% python3 -q
>>> import numpy as np
>>> import numpy.linalg as la
>>> np.set_printoptions(precision=2, suppress=True, linewidth=100, floatmode="fixed")
>>> F = np.loadtxt("x.csv", delimiter=",")
>>> F
array([[ 0.95,  0.32, -0.70, -1.00, -0.99, -0.91],
       [ 0.72, -0.79, -1.00,  0.98,  1.00,  0.02],
       [-0.06,  0.43, -0.74,  0.59, -1.00, -0.98],
       [ 0.99, -0.57, -1.00, -0.96, -0.81, -0.98],
       [-0.89, -0.58,  0.52,  1.00,  1.00,  1.00],
       [-0.37, -0.06, -0.48,  0.93, -0.23, -0.51],
       [-0.96,  0.64,  1.00,  0.04, -0.27,  0.97],
       [-0.83,  0.76,  1.00, -0.96, -1.00, -0.10],
       [ 0.99,  0.49, -0.99, -1.00,  0.24, -0.59],
       [ 0.53,  0.05, -0.82, -0.46, -0.76, -0.79],
       [-0.29,  0.70, -0.77,  0.61, -0.99, -0.97],
       [-0.56,  0.44, -0.82,  0.97, -0.11, -0.79],
       [ 0.47,  0.72, -0.24, -0.98, -0.99, -0.93],
       [-0.30,  0.02,  0.94, -0.38, -1.00, -0.75],
       [ 0.06,  0.99,  0.99, -1.00, -1.00, -1.00],
       [-0.54, -0.64,  0.91,  0.68,  1.00,  1.00],
       [-0.54, -0.52,  1.00, -1.00,  0.98,  1.00],
       [ 0.48,  0.63,  0.87, -1.00, -1.00, -0.94],
       [ 0.74,  0.39, -0.77, -0.95, -1.00, -0.98],
       [-0.64,  0.98,  1.00, -1.00, -1.00, -0.90],
       [ 0.09, -0.41, -0.17,  0.25,  1.00,  0.91],
       [-0.79,  0.02,  1.00,  0.15, -0.73,  0.81],
       [-0.11,  0.88, -0.73, -0.13, -1.00, -1.00],
       [ 0.72,  0.47, -0.92, -0.94, -0.59, -0.81],
       [ 0.96,  0.23, -1.00, -0.07,  0.84, -0.99],
       [-0.98, -0.14,  0.95,  1.00,  0.69,  0.72],
       [-0.98,  0.40,  1.00,  0.96, -0.87,  0.84],
       [ 0.45,  0.89,  0.92, -1.00, -1.00, -0.83],
       [ 0.03, -0.80, -0.98,  1.00,  0.99,  0.18],
       [-0.49, -0.12, -0.01,  0.91,  0.80,  0.40],
       [ 0.73,  0.69,  0.79, -1.00, -1.00, -0.89],
       [-0.76,  0.70,  1.00, -0.93, -0.98,  0.60],
       [-0.03,  0.09,  0.59, -0.46, -0.93, -0.41]])
>>> t = np.radians(30)
>>> Rm = np.eye(6)
>>> Rm[1, 1] = Rm[5, 5] = np.cos(t)
>>> Rm[1, 5], Rm[5, 1] = -np.sin(t), np.sin(t)
>>> Rm
array([[ 1.00,  0.00,  0.00,  0.00,  0.00,  0.00],
       [ 0.00,  0.87,  0.00,  0.00,  0.00, -0.50],
       [ 0.00,  0.00,  1.00,  0.00,  0.00,  0.00],
       [ 0.00,  0.00,  0.00,  1.00,  0.00,  0.00],
       [ 0.00,  0.00,  0.00,  0.00,  1.00,  0.00],
       [ 0.00,  0.50,  0.00,  0.00,  0.00,  0.87]])
>>> out = F @ Rm.T
>>> round(float(la.det(Rm)), 2), np.round(np.trace(Rm), 2)
(1.0, np.float64(5.73))
>>> print(la.svd(F, compute_uv=False), la.svd(out, compute_uv=False))
[7.76 6.05 3.77 1.90 1.78 1.28] [7.76 6.05 3.77 1.90 1.78 1.28]
>>> np.allclose(F @ F.T, out @ out.T)
True
>>> C = F[[6, 22]].astype(float)
>>> for _ in range(4):
...     labels = la.norm(F[:, None] - C, axis=-1).argmin(axis=1)
...     C = np.array([F[labels == j].mean(axis=0) for j in range(2)])
... 
>>> print(labels)
[1 0 1 1 0 0 0 1 1 1 1 1 1 1 1 0 0 1 1 1 0 0 1 1 1 0 0 1 0 0 1 1 1]
>>> np.bincount(labels)
array([12, 21])
>>> C[1] - C[0]
array([ 0.69,  0.74, -0.38, -1.15, -1.21, -1.37])
>>> print(C)
[[-0.48 -0.25  0.31  0.58  0.45  0.61]
 [ 0.21  0.49 -0.07 -0.57 -0.77 -0.76]]
>>> P = F @ la.solve(F.T @ F, F.T)
>>> print(round(np.trace(P), 2))
6.0
>>> print(np.round(la.eigvalsh(P), 2) + 0)
[0.00 0.00 0.00 0.00 0.00 0.00 0.00 0.00 0.00 0.00 0.00 0.00 0.00 0.00 0.00 0.00 0.00 0.00 0.00
 0.00 0.00 0.00 0.00 0.00 0.00 0.00 0.00 1.00 1.00 1.00 1.00 1.00 1.00]
>>> P @ F[:, 2]
array([-0.70, -1.00, -0.74, -1.00,  0.52, -0.48,  1.00,  1.00, -0.99, -0.82, -0.77, -0.82, -0.24,
        0.94,  0.99,  0.91,  1.00,  0.87, -0.77,  1.00, -0.17,  1.00, -0.73, -0.92, -1.00,  0.95,
        1.00,  0.92, -0.98, -0.01,  0.79,  1.00,  0.59])
>>> np.allclose(P @ P, P)
True
>>> C = np.array([[1, 0, 0, 3], [1, 0, 3, 2]])
>>> M = np.repeat(C, 46 // 2, axis=0)
>>> rng = np.random.default_rng(2076)
>>> M = M + 0.02 * rng.normal(size=M.shape)
>>> M.round(2) + 0
array([[ 1.00,  0.04,  0.00,  3.02],
       [ 0.99, -0.02,  0.00,  3.00],
       [ 0.98,  0.00,  0.02,  3.00],
       [ 0.98,  0.00,  0.01,  2.99],
       [ 1.03, -0.02, -0.03,  2.99],
       [ 1.00,  0.02,  0.01,  2.99],
       [ 1.03, -0.02,  0.00,  3.01],
       [ 1.03, -0.01,  0.01,  3.01],
       [ 0.98,  0.04, -0.05,  2.99],
       [ 1.01,  0.01, -0.01,  3.00],
       [ 0.99, -0.01,  0.04,  3.01],
       [ 1.00,  0.01, -0.01,  3.01],
       [ 1.05,  0.00,  0.00,  3.01],
       [ 0.98,  0.03, -0.01,  3.01],
       [ 0.96,  0.00, -0.01,  2.97],
       [ 0.99,  0.00,  0.00,  2.98],
       [ 1.04,  0.02, -0.03,  3.00],
       [ 0.99,  0.02, -0.03,  3.00],
       [ 1.00,  0.02, -0.02,  3.02],
       [ 1.04, -0.02,  0.04,  3.00],
       [ 1.05, -0.01,  0.01,  2.98],
       [ 1.01,  0.02,  0.02,  3.00],
       [ 1.03,  0.00, -0.02,  2.99],
       [ 1.04, -0.02,  3.00,  2.02],
       [ 0.99, -0.01,  2.99,  2.00],
       [ 0.99,  0.00,  2.96,  2.00],
       [ 1.02, -0.02,  3.03,  2.00],
       [ 1.02, -0.03,  2.98,  1.99],
       [ 1.04,  0.02,  2.97,  2.01],
       [ 0.99, -0.02,  3.02,  1.98],
       [ 0.99,  0.00,  3.00,  2.02],
       [ 0.98,  0.02,  3.03,  2.01],
       [ 0.99, -0.01,  3.00,  2.02],
       [ 1.02, -0.02,  3.01,  1.97],
       [ 1.01,  0.01,  3.02,  2.03],
       [ 0.99, -0.04,  3.02,  2.05],
       [ 1.01, -0.01,  3.04,  1.99],
       [ 1.01,  0.03,  3.01,  2.03],
       [ 1.03,  0.01,  2.99,  1.97],
       [ 0.99,  0.01,  2.95,  1.95],
       [ 1.01,  0.02,  3.01,  2.02],
       [ 1.01,  0.01,  2.99,  1.98],
       [ 1.02,  0.01,  3.02,  2.00],
       [ 0.99, -0.01,  3.00,  2.00],
       [ 0.99,  0.01,  2.99,  1.98],
       [ 0.99,  0.03,  3.04,  2.01]])
>>> O, evecs = la.qr(M[:, :3])[0], la.qr(M[:, 3:])[0]
>>> sigma = la.svd(O.T @ evecs, compute_uv=False)
>>> round(float(la.norm(O @ O.T - evecs @ evecs.T, 2)), 2)
1.0
>>> x = np.array([-1, -2, 3, 0])
>>> y = M @ x
>>> np.round(la.lstsq(M, y)[0], 2) + 0
array([-1.00, -2.00,  3.00,  0.00])
>>> y = y + 0.3 * rng.normal(size=46)
>>> y
array([-0.91, -1.05, -0.50, -1.29, -0.99, -0.77, -1.37, -0.68, -1.00, -1.39, -0.57, -1.00, -1.24,
       -0.26, -1.01, -0.95, -0.89, -1.32, -0.97, -0.61, -1.11, -1.17, -0.80,  7.78,  7.70,  8.02,
        7.94,  8.01,  7.61,  8.30,  7.95,  7.90,  8.10,  8.84,  7.59,  8.52,  7.92,  8.18,  8.26,
        7.35,  7.87,  8.11,  8.12,  8.41,  7.86,  8.34])
>>> c, *_ = la.lstsq(M, y)
>>> c.round()
array([-2.00, -2.00,  3.00,  0.00])
>>> np.round(M.T @ (y - M @ c), 2) + 0
array([0.00, 0.00, 0.00, 0.00])
>>> mat = np.loadtxt("layer4.csv", delimiter=",")
>>> mat
array([[0.11, 0.11, 0.11, 0.11, 0.06, 0.06, 0.00, 0.11, 0.11, 0.11, 0.11],
       [0.13, 0.07, 0.07, 0.13, 0.07, 0.07, 0.07, 0.07, 0.13, 0.07, 0.13],
       [0.12, 0.12, 0.18, 0.06, 0.12, 0.12, 0.06, 0.06, 0.12, 0.06, 0.00],
       [0.06, 0.12, 0.00, 0.19, 0.12, 0.00, 0.12, 0.12, 0.12, 0.00, 0.12],
       [0.14, 0.14, 0.14, 0.00, 0.07, 0.07, 0.07, 0.07, 0.07, 0.14, 0.07],
       [0.15, 0.15, 0.15, 0.08, 0.00, 0.08, 0.08, 0.08, 0.08, 0.08, 0.08],
       [0.00, 0.00, 0.13, 0.07, 0.07, 0.13, 0.20, 0.13, 0.13, 0.00, 0.13],
       [0.08, 0.00, 0.08, 0.15, 0.00, 0.08, 0.15, 0.15, 0.15, 0.00, 0.15],
       [0.13, 0.13, 0.00, 0.07, 0.00, 0.07, 0.13, 0.13, 0.20, 0.00, 0.13],
       [0.07, 0.07, 0.00, 0.07, 0.14, 0.14, 0.07, 0.14, 0.14, 0.07, 0.07],
       [0.12, 0.06, 0.06, 0.12, 0.12, 0.06, 0.06, 0.06, 0.06, 0.06, 0.19]])
>>> U, sigma, VT = la.svd(M, full_matrices=False)
>>> sigma
array([21.07, 10.44,  0.15,  0.12])
>>> print(np.abs(U[:, 0]).round(6).argmax())
35
>>> np.round(U.T @ M @ VT.T, 2) + 0
array([[21.07,  0.00,  0.00,  0.00],
       [ 0.00, 10.44,  0.00,  0.00],
       [ 0.00,  0.00,  0.15,  0.00],
       [ 0.00,  0.00,  0.00,  0.12]])
>>> mat @ np.ones(11)
array([1.00, 1.00, 1.00, 1.00, 1.00, 1.00, 1.00, 1.00, 1.00, 1.00, 1.00])
>>> la.matrix_power(mat, 2)
array([[0.11, 0.09, 0.07, 0.11, 0.07, 0.07, 0.08, 0.10, 0.12, 0.05, 0.11],
       [0.10, 0.09, 0.07, 0.10, 0.07, 0.07, 0.09, 0.10, 0.12, 0.05, 0.12],
       [0.11, 0.10, 0.10, 0.08, 0.06, 0.08, 0.08, 0.10, 0.12, 0.06, 0.09],
       [0.10, 0.08, 0.07, 0.11, 0.07, 0.06, 0.11, 0.11, 0.12, 0.04, 0.13],
       [0.11, 0.09, 0.09, 0.09, 0.07, 0.09, 0.08, 0.10, 0.12, 0.06, 0.10],
       [0.10, 0.09, 0.09, 0.10, 0.07, 0.08, 0.08, 0.10, 0.12, 0.05, 0.11],
       [0.09, 0.08, 0.10, 0.09, 0.06, 0.08, 0.12, 0.10, 0.12, 0.04, 0.11],
       [0.09, 0.08, 0.08, 0.11, 0.06, 0.07, 0.11, 0.11, 0.13, 0.03, 0.13],
       [0.10, 0.08, 0.07, 0.11, 0.05, 0.07, 0.10, 0.11, 0.13, 0.04, 0.14],
       [0.11, 0.09, 0.08, 0.09, 0.05, 0.07, 0.10, 0.11, 0.12, 0.05, 0.12],
       [0.11, 0.09, 0.08, 0.10, 0.08, 0.07, 0.08, 0.10, 0.11, 0.06, 0.12]])
>>> la.matrix_power(mat, 100)
array([[0.10, 0.09, 0.08, 0.10, 0.07, 0.07, 0.10, 0.10, 0.12, 0.05, 0.12],
       [0.10, 0.09, 0.08, 0.10, 0.07, 0.07, 0.10, 0.10, 0.12, 0.05, 0.12],
       [0.10, 0.09, 0.08, 0.10, 0.07, 0.07, 0.10, 0.10, 0.12, 0.05, 0.12],
       [0.10, 0.09, 0.08, 0.10, 0.07, 0.07, 0.10, 0.10, 0.12, 0.05, 0.12],
       [0.10, 0.09, 0.08, 0.10, 0.07, 0.07, 0.10, 0.10, 0.12, 0.05, 0.12],
       [0.10, 0.09, 0.08, 0.10, 0.07, 0.07, 0.10, 0.10, 0.12, 0.05, 0.12],
       [0.10, 0.09, 0.08, 0.10, 0.07, 0.07, 0.10, 0.10, 0.12, 0.05, 0.12],
       [0.10, 0.09, 0.08, 0.10, 0.07, 0.07, 0.10, 0.10, 0.12, 0.05, 0.12],
       [0.10, 0.09, 0.08, 0.10, 0.07, 0.07, 0.10, 0.10, 0.12, 0.05, 0.12],
       [0.10, 0.09, 0.08, 0.10, 0.07, 0.07, 0.10, 0.10, 0.12, 0.05, 0.12],
       [0.10, 0.09, 0.08, 0.10, 0.07, 0.07, 0.10, 0.10, 0.12, 0.05, 0.12]])
>>> pr = np.eye(11)[0]
>>> for _ in range(6):
...     pr = pr @ mat
...     print(pr.round(2))
... 
[0.11 0.11 0.11 0.11 0.06 0.06 0.00 0.11 0.11 0.11 0.11]
[0.11 0.09 0.07 0.11 0.07 0.07 0.08 0.10 0.12 0.05 0.11]
[0.10 0.09 0.08 0.10 0.07 0.07 0.09 0.10 0.12 0.05 0.12]
[0.10 0.09 0.08 0.10 0.07 0.07 0.10 0.10 0.12 0.05 0.12]
[0.10 0.09 0.08 0.10 0.07 0.07 0.10 0.10 0.12 0.05 0.12]
[0.10 0.09 0.08 0.10 0.07 0.07 0.10 0.10 0.12 0.05 0.12]
